$ python3 -q
>>> import numpy as np
>>> import numpy.linalg as la
>>> np.set_printoptions(precision=3, suppress=True, linewidth=200)
>>> feats = np.load("block2.npy")
>>> print(feats)
[[ 2  1 -3  1  3]
 [ 1  2  1 -3  1]
 [-3  1  2  1 -3]
 [ 1 -3  1  2  1]
 [ 3  1 -3  1  2]]
>>> w, evecs = la.eig(feats)
>>> print(np.round(feats @ evecs[:, 0] - w[0] * evecs[:, 0], 3) + 0)
[0. 0. 0. 0. 0.]
>>> print(np.sort(la.eigvals(la.inv(feats))))
[-1.    -0.299  0.124  0.2    0.793]
>>> print(np.sort(la.eigvals(feats @ feats)))
[ 1.     1.589 11.149 25.    65.262]
>>> print(w)
[ 8.079 -3.339 -1.     1.26   5.   ]
>>> print(np.sort(la.eigvals(feats.T)))
[-3.339 -1.     1.26   5.     8.079]
>>> rng = np.random.default_rng(977)
>>> labels = rng.permutation(5)
>>> print(labels)
[3 4 1 0 2]
>>> out = feats[labels][:, labels]
>>> print(out)
[[ 2  1 -3  1  1]
 [ 1  2  1  3 -3]
 [-3  1  2  1  1]
 [ 1  3  1  2 -3]
 [ 1 -3  1 -3  2]]
>>> print(round(float(la.det(out)), 3), round(la.det(feats[labels]), 3))
170.0 -170.0
>>> print(np.sort(np.abs(la.eigvals(out))))
[1.    1.26  3.339 5.    8.079]
>>> print(np.allclose(out, feats))
False
>>> out = la.inv(feats)
>>> print(np.allclose(out, feats.T))
False
>>> print(la.det(feats) * out)
[[-75.  25.   5.  25.  95.]
 [ 25.  37.  55.   3.  25.]
 [  5.  55.  45.  55.   5.]
 [ 25.   3.  55.  37.  25.]
 [ 95.  25.   5.  25. -75.]]
>>> print(round(la.slogdet(feats)[0], 3))
1.0
>>> print(out)
[[-0.441  0.147  0.029  0.147  0.559]
 [ 0.147  0.218  0.324  0.018  0.147]
 [ 0.029  0.324  0.265  0.324  0.029]
 [ 0.147  0.018  0.324  0.218  0.147]
 [ 0.559  0.147  0.029  0.147 -0.441]]
>>> print(round(float(la.cond(feats)), 3))
8.079
>>> print(la.inv(out))
[[ 2.  1. -3.  1.  3.]
 [ 1.  2.  1. -3.  1.]
 [-3.  1.  2.  1. -3.]
 [ 1. -3.  1.  2.  1.]
 [ 3.  1. -3.  1.  2.]]
>>> print(np.round(feats @ out, 3) + 0)
[[1. 0. 0. 0. 0.]
 [0. 1. 0. 0. 0.]
 [0. 0. 1. 0. 0.]
 [0. 0. 0. 1. 0.]
 [0. 0. 0. 0. 1.]]
>>> print(round(la.det(feats) * la.det(out), 3))
1.0
>>> arr = np.load("a.npy")
>>> print(arr)
[[-0.6 -0.1 -0.2  0.3]
 [ 0.3  0.6  0.4  1.6]
 [ 1.2 -1.4 -0.4  1.6]
 [-0.8  0.1  1.1  0.4]
 [ 0.   0.5  0.7  2.8]
 [-0.1 -1.  -0.5 -0.2]
 [ 0.7 -2.1 -1.5 -0.9]
 [-0.9  0.7  0.8  0.1]
 [ 0.3  1.3  0.5 -0.3]
 [ 0.8  0.2 -1.1 -1.6]
 [ 4.8 -3.3 -2.1 -0.3]
 [-1.5 -1.1 -1.9  0.9]
 [-0.7  0.6  1.5 -0.3]
 [ 0.5 -0.3  0.  -0.3]
 [-0.3  1.1 -0.2  0.8]
 [-1.2 -0.7 -0.6 -0.2]
 [-0.5 -1.2 -1.2  1.5]
 [ 0.1 -0.1  0.8  2.4]
 [ 0.5 -1.2 -0.7 -1.7]
 [-0.9 -0.3 -0.2 -1.7]
 [-0.2 -0.6  0.8 -0.2]
 [-1.5 -0.1  0.7  0.1]
 [ 0.9  2.1  0.6 -0.9]
 [-1.3  0.   1.8  0.9]]
>>> Ac = arr - arr.mean(axis=0)
>>> U, s, Vh = la.svd(Ac, full_matrices=False)
>>> print(np.round(Ac.mean(axis=0), 3) + 0)
[0. 0. 0. 0.]
>>> print(np.abs(Vh[0]).argmax())
0
>>> print(s ** 2 / (s ** 2).sum())
[0.514 0.249 0.173 0.064]
>>> print(la.matrix_rank(Ac))
4
>>> proj = arr @ la.solve(arr.T @ arr, arr.T)
>>> print(np.allclose(proj @ proj, proj))
True
>>> print(la.matrix_rank(np.eye(24) - proj))
20
>>> print(np.round(proj @ arr[:, 2], 3) + 0)
[-0.2  0.4 -0.4  1.1  0.7 -0.5 -1.5  0.8  0.5 -1.1 -2.1 -1.9  1.5  0.  -0.2 -0.6 -1.2  0.8 -0.7 -0.2  0.8  0.7  0.6  1.8]
>>> Ac = (arr - arr.mean(axis=0)) / arr.std(axis=0)
>>> print(Ac.std(axis=0))
[1. 1. 1. 1.]
>>> print(np.argwhere(np.abs(Ac) > 2))
[[ 4  3]
 [10  0]
 [10  1]
 [10  2]
 [22  1]]
>>> b = la.lstsq(np.delete(Ac, 2, axis=1), Ac[:, 2])[0]
>>> print(b)
[-0.158  0.602  0.168]
>>> x0 = np.array([2, 4, 3, 2])
>>> rhs = arr @ x0
>>> print(la.solve(arr.T @ arr, arr.T @ rhs))
[2. 4. 3. 2.]
>>> print(la.lstsq(arr, rhs)[0])
[2. 4. 3. 2.]
>>> print(np.round(la.pinv(arr) @ arr, 3) + 0)
[[1. 0. 0. 0.]
 [0. 1. 0. 0.]
 [0. 0. 1. 0.]
 [0. 0. 0. 1.]]
>>> rhs = rhs + 0.1 * rng.normal(size=24)
>>> print(rhs)
[ -1.428   7.447  -1.316   3.117   9.735  -6.065 -13.241   3.471   6.861  -4.234 -10.443 -11.291   4.974  -0.745   4.806  -7.493  -6.408   6.837  -9.192  -7.101  -0.753  -1.033  10.257   4.532]
>>> b, *_ = la.lstsq(arr, rhs)
>>> print([round(float(la.norm(la.solve(arr.T @ arr + lam * np.eye(4), arr.T @ rhs))), 2) for lam in (0, 1, 10, 100)])
[5.75, 5.55, 4.29, 1.5]
>>> print(b)
[2.008 3.996 3.018 1.988]
>>> print(b.round())
[2. 4. 3. 2.]
>>> mat = np.load("w.npy")
>>> print(mat)
[[ -0.97   -9.124  11.883  -4.645  -3.809 -10.48    4.952]
 [  3.614   9.24  -18.16    2.923   5.933  11.736  -2.437]
 [ -1.515   0.253   2.736   0.703  -0.647  -1.097  -1.1  ]
 [  3.04    0.077  -9.045  -3.02    2.502   3.533   3.323]
 [  2.08   -9.313   3.508  -7.999  -1.172  -7.2     7.854]
 [ -0.833  -3.254   6.414  -1.215  -1.633  -4.225   1.008]]
>>> U, s, Vh = la.svd(mat)
>>> print(np.argmax(s[:-1] / (s[1:] + 1e-6)) + 1)
2
>>> out = U[:, :2] @ np.diag(s[:2]) @ Vh[:2]
>>> print(round(np.abs(mat - out).max(), 3))
0.46
>>> print(la.matrix_rank(mat, rtol=0.05))
2
>>> print(la.matrix_rank(out))
2
>>> print(np.argsort(-la.norm(mat, axis=0).round(6), kind="stable")[:3])
[2 5 1]
>>> print(la.cond(mat) > 100)
True
>>> print(la.matrix_rank(mat, rtol=0.1))
2
>>> print(round(float(la.norm(mat, 2) / la.norm(mat)), 3))
0.925
>>> blk = np.stack([mat, -3 * mat, mat[::-1]])
>>> print(la.norm(blk, axis=(1, 2)))
[ 38.888 116.664  38.888]
>>> print(la.matrix_rank(blk.reshape(3, -1)))
2
>>> print((blk @ mat.T).shape)
(3, 6, 6)
>>> print(blk.shape)
(3, 6, 7)
>>> print(np.einsum("bij,cij->bc", blk, blk))
[[ 1512.287 -4536.86   -297.944]
 [-4536.86  13610.581   893.831]
 [ -297.944   893.831  1512.287]]
>>> print(round(float(mat[2] @ mat[3]), 3))
-40.606
>>> print(np.round(la.norm(mat, 2), 3))
35.959
>>> print(np.round(la.norm(mat) ** 2 / la.norm(mat, 2) ** 2, 3))
1.17
>>> print(la.norm(mat, axis=1))
[19.896 24.812  3.629 11.4   16.8    8.685]
>>> C2 = mat.T @ mat
>>> print(la.svd(mat, compute_uv=False) ** 2)
[1293.024  217.73     0.783    0.411    0.293    0.046]
>>> print(np.diag(C2))
[ 30.559 266.015 613.734 105.195  60.428 330.94  105.415]
>>> F = np.load("m.npy")
>>> print(F)
[[ 1.     0.     0.     0.     0.   ]
 [ 0.     1.     0.     0.     0.   ]
 [ 0.     0.     1.     0.     0.   ]
 [ 0.     0.     0.     0.866  0.5  ]
 [ 0.     0.     0.    -0.5    0.866]]
>>> x0 = np.array([-2, 1, 2, 0, -2])
>>> print(round(la.norm(x0), 3), np.round(la.norm(F @ x0), 3))
3.606 3.606
>>> print([p for p in range(1, 25) if np.allclose(la.matrix_power(F, p), np.eye(5))])
[12, 24]
>>> print(np.round(F.T @ (F @ x0), 3) + 0)
[-2.  1.  2.  0. -2.]
>>> print(np.abs(la.eigvals(F)))
[1. 1. 1. 1. 1.]
